In [1]: import numpy as np

In [2]: np.set_printoptions(suppress=True, linewidth=160)

In [3]: X = np.loadtxt("run19.csv", delimiter=",")

In [4]: X
Out[4]: 
array([[-2.,  0.,  0.,  0.,  0.,  0.,  0.,  0.,  0.,  0.,  0.,  0.,  0.],
       [ 0.,  1.,  0.,  0.,  0.,  0.,  0.,  0.,  0.,  0.,  0.,  0.,  0.],
       [ 0.,  0., -2.,  0.,  0.,  0.,  0.,  0.,  0.,  0.,  0.,  0.,  0.],
       [ 0.,  0.,  0.,  2.,  0.,  0.,  0.,  0.,  0.,  0.,  0.,  0.,  0.],
       [ 0.,  0.,  0.,  0., -2.,  0.,  0.,  0.,  0.,  0.,  0.,  0.,  0.],
       [ 0.,  0.,  0.,  0.,  0.,  1.,  0.,  0.,  0.,  0.,  0.,  0.,  0.],
       [ 0.,  0.,  0.,  0.,  0.,  0.,  0.,  0.,  0.,  0.,  0.,  0.,  0.],
       [ 0.,  0.,  0.,  0.,  0.,  0.,  0., -2.,  0.,  0.,  0.,  0.,  0.],
       [ 0.,  0.,  0.,  0.,  0.,  0.,  0.,  0.,  1.,  0.,  0.,  0.,  0.],
       [ 0.,  0.,  0.,  0.,  0.,  0.,  0.,  0.,  0., -2.,  0.,  0.,  0.],
       [ 0.,  0.,  0.,  0.,  0.,  0.,  0.,  0.,  0.,  0.,  2.,  0.,  0.],
       [ 0.,  0.,  0.,  0.,  0.,  0.,  0.,  0.,  0.,  0.,  0.,  0.,  0.],
       [ 0.,  0.,  0.,  0.,  0.,  0.,  0.,  0.,  0.,  0.,  0.,  0.,  1.]])

In [5]: # symmetric

In [6]: rank = np.linalg.matrix_rank(X)

In [7]: rank
Out[7]: np.int64(11)

In [8]: ns = np.linalg.svd(X)[2][rank:].T

In [9]: [int(np.linalg.matrix_rank(X[:, :j + 1])) for j in range(13)]
Out[9]: [1, 2, 3, 4, 5, 6, 6, 7, 8, 9, 10, 10, 11]

In [10]: np.linalg.matrix_rank(X.T @ X), np.linalg.matrix_rank(X @ X.T)
Out[10]: (np.int64(11), np.int64(11))

In [11]: ns.shape
Out[11]: (13, 2)

In [12]: [int(np.linalg.matrix_rank(np.delete(X, i, axis=0))) for i in range(13)]
Out[12]: [10, 10, 10, 10, 10, 10, 11, 10, 10, 10, 10, 11, 10]

In [13]: [int(np.linalg.matrix_rank(X[:i])) for i in range(1, len(X) + 1)]
Out[13]: [1, 2, 3, 4, 5, 6, 6, 7, 8, 9, 10, 10, 11]

In [14]: A = np.loadtxt("arr.csv", delimiter=",")

In [15]: A
Out[15]: 
array([[ 0.,  0.,  2.,  3., -2.,  2.,  0., -3.],
       [ 0.,  0.,  0.,  0.,  0.,  0.,  0.,  0.],
       [ 2.,  0.,  0.,  0.,  0.,  0.,  0.,  0.],
       [ 3.,  0.,  0.,  0.,  0.,  0.,  0.,  0.],
       [-2.,  0.,  0.,  0.,  0.,  0.,  0.,  0.],
       [ 2.,  0.,  0.,  0.,  0.,  0.,  0.,  0.],
       [ 0.,  0.,  0.,  0.,  0.,  0.,  0.,  0.],
       [-3.,  0.,  0.,  0.,  0.,  0.,  0.,  0.]])

In [16]: # rows 2 and 5 are equal

In [17]: A @ A
Out[17]: 
array([[30.,  0.,  0.,  0.,  0.,  0.,  0.,  0.],
       [ 0.,  0.,  0.,  0.,  0.,  0.,  0.,  0.],
       [ 0.,  0.,  4.,  6., -4.,  4.,  0., -6.],
       [ 0.,  0.,  6.,  9., -6.,  6.,  0., -9.],
       [ 0.,  0., -4., -6.,  4., -4.,  0.,  6.],
       [ 0.,  0.,  4.,  6., -4.,  4.,  0., -6.],
       [ 0.,  0.,  0.,  0.,  0.,  0.,  0.,  0.],
       [ 0.,  0., -6., -9.,  6., -6.,  0.,  9.]])

In [18]: np.round(np.sort(np.abs(np.linalg.eigvals(A))), 2)
Out[18]: array([0.  , 0.  , 0.  , 0.  , 0.  , 0.  , 5.48, 5.48])

In [19]: np.allclose(A, A.T)
Out[19]: True

In [20]: np.allclose(A @ A.T, A.T @ A)
Out[20]: True

In [21]: np.trace(A)
Out[21]: np.float64(0.0)

In [22]: np.round(np.linalg.matrix_power(A, 3), 2)
Out[22]: 
array([[  0.,   0.,  60.,  90., -60.,  60.,   0., -90.],
       [  0.,   0.,   0.,   0.,   0.,   0.,   0.,   0.],
       [ 60.,   0.,   0.,   0.,   0.,   0.,   0.,   0.],
       [ 90.,   0.,   0.,   0.,   0.,   0.,   0.,   0.],
       [-60.,   0.,   0.,   0.,   0.,   0.,   0.,   0.],
       [ 60.,   0.,   0.,   0.,   0.,   0.,   0.,   0.],
       [  0.,   0.,   0.,   0.,   0.,   0.,   0.,   0.],
       [-90.,   0.,   0.,   0.,   0.,   0.,   0.,   0.]])

In [23]: rank = np.linalg.matrix_rank(A)

In [24]: rank
Out[24]: np.int64(2)

In [25]: ns = np.linalg.svd(A)[2][rank:].T

In [26]: [int(np.linalg.matrix_rank(A[:i])) for i in range(1, len(A) + 1)]
Out[26]: [1, 1, 2, 2, 2, 2, 2, 2]

In [27]: [int(np.linalg.matrix_rank(A[:, :j + 1])) for j in range(8)]
Out[27]: [1, 1, 2, 2, 2, 2, 2, 2]

In [28]: np.linalg.matrix_rank(A.T @ A), np.linalg.matrix_rank(A @ A.T)
Out[28]: (np.int64(2), np.int64(2))

In [29]: ns.shape
Out[29]: (8, 6)

In [30]: f = np.array([5, 0, -3, 4, 3, 4, -3]) + 0.5

In [31]: E = np.outer(f, f) / (f @ f)

In [32]: E.round(2) + 0
Out[32]: 
array([[ 0.32,  0.03, -0.14,  0.26,  0.2 ,  0.26, -0.14],
       [ 0.03,  0.  , -0.01,  0.02,  0.02,  0.02, -0.01],
       [-0.14, -0.01,  0.07, -0.12, -0.09, -0.12,  0.07],
       [ 0.26,  0.02, -0.12,  0.21,  0.16,  0.21, -0.12],
       [ 0.2 ,  0.02, -0.09,  0.16,  0.13,  0.16, -0.09],
       [ 0.26,  0.02, -0.12,  0.21,  0.16,  0.21, -0.12],
       [-0.14, -0.01,  0.07, -0.12, -0.09, -0.12,  0.07]])

In [33]: U, sv, vt = np.linalg.svd(E)

In [34]: V = vt[:(sv > 1e-8).sum()]

In [35]: rng = np.random.default_rng(8071)

In [36]: vec = E[6] + -1 * E[0] + rng.integers(2) * np.eye(7)[2]

In [37]: vec.round(2)
Out[37]: array([-0.46, -0.04,  1.21, -0.38, -0.29, -0.38,  0.21])

In [38]: np.round(V.T @ V, 2) + 0
Out[38]: 
array([[ 0.32,  0.03, -0.14,  0.26,  0.2 ,  0.26, -0.14],
       [ 0.03,  0.  , -0.01,  0.02,  0.02,  0.02, -0.01],
       [-0.14, -0.01,  0.07, -0.12, -0.09, -0.12,  0.07],
       [ 0.26,  0.02, -0.12,  0.21,  0.16,  0.21, -0.12],
       [ 0.2 ,  0.02, -0.09,  0.16,  0.13,  0.16, -0.09],
       [ 0.26,  0.02, -0.12,  0.21,  0.16,  0.21, -0.12],
       [-0.14, -0.01,  0.07, -0.12, -0.09, -0.12,  0.07]])

In [39]: np.round(np.diag(V.T @ V), 2) + 0
Out[39]: array([0.32, 0.  , 0.07, 0.21, 0.13, 0.21, 0.07])

In [40]: np.linalg.matrix_rank(np.vstack([E, vec]))
Out[40]: np.int64(2)
